$ python -q
>>> import numpy as np
>>> from numpy import linalg as LA
>>> np.set_printoptions(precision=3, suppress=True, linewidth=140)
>>> A2 = np.array([[3, 3, -1, 0, 0, 2], [0, -1, -1, -3, -1, 3], [3, -3, 0, -1, -1, 1]])
>>> data = A2.T @ A2
>>> print(data)
[[ 18   0  -3  -3  -3   9]
 [  0  19  -2   6   4   0]
 [ -3  -2   2   3   1  -5]
 [ -3   6   3  10   4 -10]
 [ -3   4   1   4   2  -4]
 [  9   0  -5 -10  -4  14]]
>>> # rank 3
>>> w1 = np.array([[-2, -1, -1],
...     [-1, 2, -1],
...     [-2, 0, -2],
...     [3, 2, 2],
...     [2, 2, 1],
...     [0, 2, 2]])
>>> beta = np.array([0, -1, 2])
>>> H = np.maximum(data @ w1 + beta, 0)
>>> print(H)
[[ 0  0  0]
 [11 57  3]
 [15  0  0]
 [32 22  0]
 [16 14  1]
 [ 0  0  7]]
>>> print((H > 0).mean(axis=0))
[0.667 0.5   0.5  ]
>>> basis = np.array([[5, 8], [-1, 7], [8, -3]])
>>> print(w1 @ basis)
[[-17 -20]
 [-15   9]
 [-26 -10]
 [ 29  32]
 [ 16  27]
 [ 14   8]]
>>> print(H @ basis)
[[  0   0]
 [ 22 478]
 [ 75 120]
 [138 410]
 [ 74 223]
 [ 56 -21]]
>>> print((H @ basis).round(6).argmax(axis=1))
[0 1 1 1 1 0]
>>> x0 = np.array([2, 1, 3])
>>> rhs = H @ x0
>>> print(np.round(LA.pinv(H) @ H, 3) + 0)
[[1. 0. 0.]
 [0. 1. 0.]
 [0. 0. 1.]]
>>> print(LA.solve(H.T @ H, H.T @ rhs))
[2. 1. 3.]
>>> print(LA.lstsq(H, rhs)[0])
[2. 1. 3.]
>>> rng = np.random.default_rng(78)
>>> rhs = rhs + 0.05 * rng.normal(size=6)
>>> print(rhs)
[-0.034 88.02  29.981 85.945 49.035 20.983]
>>> beta, *_ = LA.lstsq(H, rhs)
>>> print([round(float(LA.norm(LA.solve(H.T @ H + lam * np.eye(3), H.T @ rhs))), 2) for lam in (0, 1, 10, 100)])
[3.74, 3.69, 3.35, 2.37]
>>> print(beta.round())
[2. 1. 3.]
>>> print(beta)
[1.999 1.001 2.998]
>>> M = np.load("block11.npy")
>>> print(M)
[[  1  -3   9 -27]
 [  1  -2   4  -8]
 [  1  -1   1  -1]
 [  1   0   0   0]
 [  1   1   1   1]
 [  1   2   4   8]
 [  1   3   9  27]
 [  1   4  16  64]
 [  1   5  25 125]
 [  1   6  36 216]
 [  1   7  49 343]
 [  1   8  64 512]
 [  1   9  81 729]]
>>> A2 = np.c_[M[:, :1] @ np.array([[0]]), np.array([8, -8, 1, -9, -2, 9, -2, 2, -3, 5, -2, -1, -3])]
>>> print(A2)
[[ 0  8]
 [ 0 -8]
 [ 0  1]
 [ 0 -9]
 [ 0 -2]
 [ 0  9]
 [ 0 -2]
 [ 0  2]
 [ 0 -3]
 [ 0  5]
 [ 0 -2]
 [ 0 -1]
 [ 0 -3]]
>>> print(LA.norm(LA.qr(M)[0].T @ A2, axis=0) ** 2 / ((A2 ** 2).sum(axis=0) + 1e-12))
[0.   0.17]
>>> print(LA.matrix_rank(np.c_[M, A2]))
5
>>> O, evecs = LA.qr(M[:, :1])[0], LA.qr(M[:, 1:])[0]
>>> sig = LA.svd(O.T @ evecs, compute_uv=False)
>>> print((sig > 0.9).sum())
0
>>> print(round(LA.norm(O @ O.T - evecs @ evecs.T, 2), 3))
1.0
>>> A2 = M[0, 0] * M[1:] - np.outer(M[1:, 0], M[0])
>>> print(A2)
[[  0   1  -5  19]
 [  0   2  -8  26]
 [  0   3  -9  27]
 [  0   4  -8  28]
 [  0   5  -5  35]
 [  0   6   0  54]
 [  0   7   7  91]
 [  0   8  16 152]
 [  0   9  27 243]
 [  0  10  40 370]
 [  0  11  55 539]
 [  0  12  72 756]]
>>> print(LA.matrix_rank(A2), LA.matrix_rank(M))
3 4
>>> print(M[:, 0] / M[0, 0])
[1. 1. 1. 1. 1. 1. 1. 1. 1. 1. 1. 1. 1.]
>>> X = np.loadtxt("dump.csv", delimiter=",")
>>> print(X)
[[-0.25  -0.177  0.319  1.363  2.128  1.509 -0.758 -0.18   0.082  1.67   0.656  1.214  0.029  0.808  0.581]
 [ 1.7   -0.3    2.6    0.4    0.4    1.1   -1.8    0.2    0.2   -0.8   -0.4   -0.5   -0.5   -0.6   -0.4  ]
 [-0.4    0.9    0.2    0.1    1.     1.9    0.    -0.4   -0.9   -0.6   -0.9    1.1   -0.8    0.3   -1.1  ]
 [-0.6   -1.2    1.    -0.8   -1.3    1.     0.4    0.2   -0.5   -0.1   -0.2   -0.5    0.4   -1.2   -0.2  ]
 [ 0.2   -0.8   -1.3   -0.9   -0.1   -0.6   -0.7   -1.2    0.     0.     0.     0.8    0.1    0.    -0.1  ]
 [ 0.2   -0.9    0.4    0.8    0.3    0.6   -0.2    0.9   -0.7   -1.1   -0.7   -2.2    1.9   -0.2    0.   ]
 [-1.3    0.5   -0.8    0.4   -0.1   -2.6    0.1    0.1    1.6   -1.6   -0.6    0.4   -0.5   -0.8    0.4  ]
 [-0.3    0.3   -0.1   -0.7    0.1   -0.4   -2.3    0.7    0.1   -0.3    0.1    1.6    0.3   -1.3   -0.8  ]
 [ 0.3    1.8    0.5    1.    -1.     0.7    0.3    1.    -0.6    1.     1.     1.6   -1.5   -0.5   -0.3  ]
 [-0.2   -0.2    0.3    1.3    2.1    1.5   -0.8   -0.2    0.1    1.6    0.6    1.2    0.1    0.8    0.5  ]
 [-0.2    1.1    0.5   -0.4    0.     0.2   -1.     0.1    0.3   -0.6   -1.     1.    -0.7    0.     2.1  ]
 [-1.3    1.6    0.5    0.5    0.7   -1.    -1.3    1.6    0.6    1.4   -0.1    1.2    1.2   -0.3   -2.1  ]]
>>> U, sig, Vt = LA.svd(X)
>>> print(sig)
[6.523 5.619 4.682 4.2   3.879 3.219 2.756 2.323 1.807 1.575 0.528 0.041]
>>> A2 = U[:, :11] @ np.diag(sig[:11]) @ Vt[:11]
>>> print(LA.matrix_rank(A2))
11
>>> print(LA.matrix_rank(X, rtol=0.05))
11
>>> print(round(LA.norm(X - A2, 2), 3), np.round(sig[11], 3))
0.041 0.041
>>> print(round(float(np.abs(X - A2).max()), 3))
0.018
>>> print(np.round(LA.norm(X - A2) / LA.norm(X), 3))
0.003
>>> w1 = np.array([[1, 4, 3, -5, 2],
...     [-4, 0, -3, 1, 4],
...     [2, -3, 3, -4, -5],
...     [-1, -4, -2, 2, 1],
...     [-2, -2, -5, 2, -5],
...     [3, -2, -5, -2, -5],
...     [-1, -4, 3, 3, 3],
...     [2, -3, -4, -1, 4],
...     [3, -2, 2, -5, 4],
...     [4, 1, 3, -3, 2],
...     [5, 2, -1, 0, 2],
...     [5, 2, 1, 5, 1],
...     [3, 5, 2, 2, 0],
...     [-4, -4, -1, -2, -4],
...     [1, 3, 4, 4, 5]])
>>> beta = np.array([0, 3, 0, -3, 5])
>>> H = np.maximum(X @ w1 + beta, 0)
>>> print((H > 0).astype(int))
[[1 0 0 1 0]
 [1 0 0 0 0]
 [0 0 0 1 0]
 [1 1 1 0 0]
 [1 1 1 1 1]
 [0 1 0 0 0]
 [0 0 1 1 1]
 [1 1 0 0 1]
 [1 0 0 0 1]
 [1 0 0 0 0]
 [0 1 1 1 1]
 [1 0 0 0 1]]
>>> basis = np.array([[-1, -5], [0, 4], [-1, -3], [-1, -1], [-5, 3]])
>>> print((H @ basis).round(6).argmax(axis=1))
[0 0 0 0 1 1 1 1 1 0 1 1]
>>> arr = np.load("data.npy")
>>> print(arr)
[[2 0 0 0 0 0 0 0 0 0 0]
 [0 1 0 0 0 0 0 0 0 0 0]
 [0 0 0 0 0 0 0 0 0 0 0]
 [0 0 0 1 0 0 0 0 0 0 0]
 [0 0 0 0 0 0 0 0 0 0 0]
 [0 0 0 0 0 0 0 0 0 0 0]
 [0 0 0 0 0 0 0 0 0 0 0]
 [0 0 0 0 0 0 0 2 0 0 0]
 [0 0 0 0 0 0 0 0 2 0 0]
 [0 0 0 0 0 0 0 0 0 1 0]
 [0 0 0 0 0 0 0 0 0 0 1]]
>>> # symmetric, so the eigenvalues are real
>>> U, sig, Vt = LA.svd(arr)
>>> evecs = Vt[:(sig > 1e-8).sum()]
>>> x0 = arr[1] + 5 * arr[3] + rng.integers(2) * np.eye(11)[6]
>>> print(x0)
[0. 1. 0. 5. 0. 0. 0. 0. 0. 0. 0.]
>>> print(np.diag(evecs.T @ evecs))
[1. 1. 0. 1. 0. 0. 0. 1. 1. 1. 1.]
>>> evals, evecs = LA.eigh(arr)
>>> x0 = np.array([2, 2, 0, 0, 0, 2, 2, 0, 1, 1, 1])
>>> print(evecs * np.maximum(evals, 0) @ evecs.T)
[[2. 0. 0. 0. 0. 0. 0. 0. 0. 0. 0.]
 [0. 1. 0. 0. 0. 0. 0. 0. 0. 0. 0.]
 [0. 0. 0. 0. 0. 0. 0. 0. 0. 0. 0.]
 [0. 0. 0. 1. 0. 0. 0. 0. 0. 0. 0.]
 [0. 0. 0. 0. 0. 0. 0. 0. 0. 0. 0.]
 [0. 0. 0. 0. 0. 0. 0. 0. 0. 0. 0.]
 [0. 0. 0. 0. 0. 0. 0. 0. 0. 0. 0.]
 [0. 0. 0. 0. 0. 0. 0. 2. 0. 0. 0.]
 [0. 0. 0. 0. 0. 0. 0. 0. 2. 0. 0.]
 [0. 0. 0. 0. 0. 0. 0. 0. 0. 1. 0.]
 [0. 0. 0. 0. 0. 0. 0. 0. 0. 0. 1.]]
>>> print(LA.eigvalsh(arr[1:, 1:]))
[0. 0. 0. 0. 1. 1. 1. 1. 2. 2.]
>>> print(np.sort(LA.eigvals(arr).real))
[0. 0. 0. 0. 1. 1. 1. 1. 2. 2. 2.]
>>> print((arr != 0).astype(int))
[[1 0 0 0 0 0 0 0 0 0 0]
 [0 1 0 0 0 0 0 0 0 0 0]
 [0 0 0 0 0 0 0 0 0 0 0]
 [0 0 0 1 0 0 0 0 0 0 0]
 [0 0 0 0 0 0 0 0 0 0 0]
 [0 0 0 0 0 0 0 0 0 0 0]
 [0 0 0 0 0 0 0 0 0 0 0]
 [0 0 0 0 0 0 0 1 0 0 0]
 [0 0 0 0 0 0 0 0 1 0 0]
 [0 0 0 0 0 0 0 0 0 1 0]
 [0 0 0 0 0 0 0 0 0 0 1]]
>>> print(np.flatnonzero(LA.matrix_power((arr != 0) + (arr.T != 0) + np.eye(11), 11)[2]))
[2]
>>> print((LA.matrix_power((arr != 0) + (arr.T != 0) + np.eye(11), 11) > 0).astype(int))
[[1 0 0 0 0 0 0 0 0 0 0]
 [0 1 0 0 0 0 0 0 0 0 0]
 [0 0 1 0 0 0 0 0 0 0 0]
 [0 0 0 1 0 0 0 0 0 0 0]
 [0 0 0 0 1 0 0 0 0 0 0]
 [0 0 0 0 0 1 0 0 0 0 0]
 [0 0 0 0 0 0 1 0 0 0 0]
 [0 0 0 0 0 0 0 1 0 0 0]
 [0 0 0 0 0 0 0 0 1 0 0]
 [0 0 0 0 0 0 0 0 0 1 0]
 [0 0 0 0 0 0 0 0 0 0 1]]
>>> print(arr @ arr)
[[4 0 0 0 0 0 0 0 0 0 0]
 [0 1 0 0 0 0 0 0 0 0 0]
 [0 0 0 0 0 0 0 0 0 0 0]
 [0 0 0 1 0 0 0 0 0 0 0]
 [0 0 0 0 0 0 0 0 0 0 0]
 [0 0 0 0 0 0 0 0 0 0 0]
 [0 0 0 0 0 0 0 0 0 0 0]
 [0 0 0 0 0 0 0 4 0 0 0]
 [0 0 0 0 0 0 0 0 4 0 0]
 [0 0 0 0 0 0 0 0 0 1 0]
 [0 0 0 0 0 0 0 0 0 0 1]]
>>> print(round(float(LA.det(arr)), 3))
0.0
>>> r = LA.matrix_rank(arr)
>>> print(r)
7
>>> ns = LA.svd(arr)[2][r:].T
>>> print([int(LA.matrix_rank(arr[:, :j + 1])) for j in range(11)])
[1, 2, 2, 3, 3, 3, 3, 4, 5, 6, 7]
>>> print(np.allclose(arr @ ns, 0))
True
>>> print([int(LA.matrix_rank(np.delete(arr, i, axis=0))) for i in range(11)])
[6, 6, 7, 6, 7, 7, 7, 6, 6, 6, 6]
>>> print(LA.matrix_rank(arr.T @ arr), LA.matrix_rank(arr @ arr.T))
7 7
>>> A2 = np.array([[-3, 1, -5, -3, 1, -3, -2, 4, 1],
...     [-3, -1, 0, -2, -4, 2, -5, -3, -2],
...     [3, -4, 5, -2, -4, 3, 3, -1, 2],
...     [-1, -3, 1, 1, 5, -5, -3, -2, 1],
...     [3, -1, 1, 4, -5, 1, -1, -1, -3],
...     [5, 4, -1, 4, 3, -2, -2, 2, -4],
...     [-5, -3, 4, 5, 0, -1, -3, 4, -4],
...     [5, -3, -2, -5, -5, 4, 0, -2, 2],
...     [-3, -1, 4, -1, 4, -5, 2, 0, 4]])
>>> feats = A2 - A2.T
>>> print(feats)
[[ 0  4 -8 -2 -2 -8  3 -1  4]
 [-4  0  4  1 -3 -2 -2  0 -1]
 [ 8 -4  0 -3 -5  4 -1  1 -2]
 [ 2 -1  3  0  1 -9 -8  3  2]
 [ 2  3  5 -1  0 -2 -1  4 -7]
 [ 8  2 -4  9  2  0 -1 -2  1]
 [-3  2  1  8  1  1  0  4 -6]
 [ 1  0 -1 -3 -4  2 -4  0  2]
 [-4  1  2 -2  7 -1  6 -2  0]]
>>> U, sig, Vt = LA.svd(feats)
>>> print(sig.round(3) + 0)
[16.136 16.136 14.53  14.53   8.706  8.706  3.567  3.567  0.   ]
>>> A2 = U[:, :8] @ np.diag(sig[:8]) @ Vt[:8]
>>> print(LA.matrix_rank(A2))
8
>>> print(round(LA.norm(feats - A2) / LA.norm(feats), 3))
0.0
>>> print(np.round(LA.norm(feats - A2, 2), 3), round(sig[8], 3))
0.0 0.0
>>> def softmax(z):
...     e = np.exp(z - z.max(axis=-1, keepdims=True))
...     return e / e.sum(axis=-1, keepdims=True)
... 
>>> print(np.round(softmax(10 * feats[1]), 3) + 0)
[0. 0. 1. 0. 0. 0. 0. 0. 0.]
>>> att = feats @ feats.T / np.sqrt(9)
>>> print(softmax(att).round(6).argmax(axis=1))
[0 1 2 3 4 5 6 7 8]
>>> print(np.round(softmax(att), 3) + 0)
[[1.    0.    0.    0.    0.    0.    0.    0.    0.   ]
 [0.    0.997 0.    0.002 0.    0.    0.    0.    0.   ]
 [0.    0.    1.    0.    0.    0.    0.    0.    0.   ]
 [0.    0.    0.    1.    0.    0.    0.    0.    0.   ]
 [0.    0.    0.    0.    1.    0.    0.    0.    0.   ]
 [0.    0.    0.    0.    0.    1.    0.    0.    0.   ]
 [0.    0.    0.    0.    0.    0.    1.    0.    0.   ]
 [0.    0.    0.119 0.    0.    0.    0.    0.881 0.   ]
 [0.    0.    0.    0.    0.    0.    0.    0.    1.   ]]
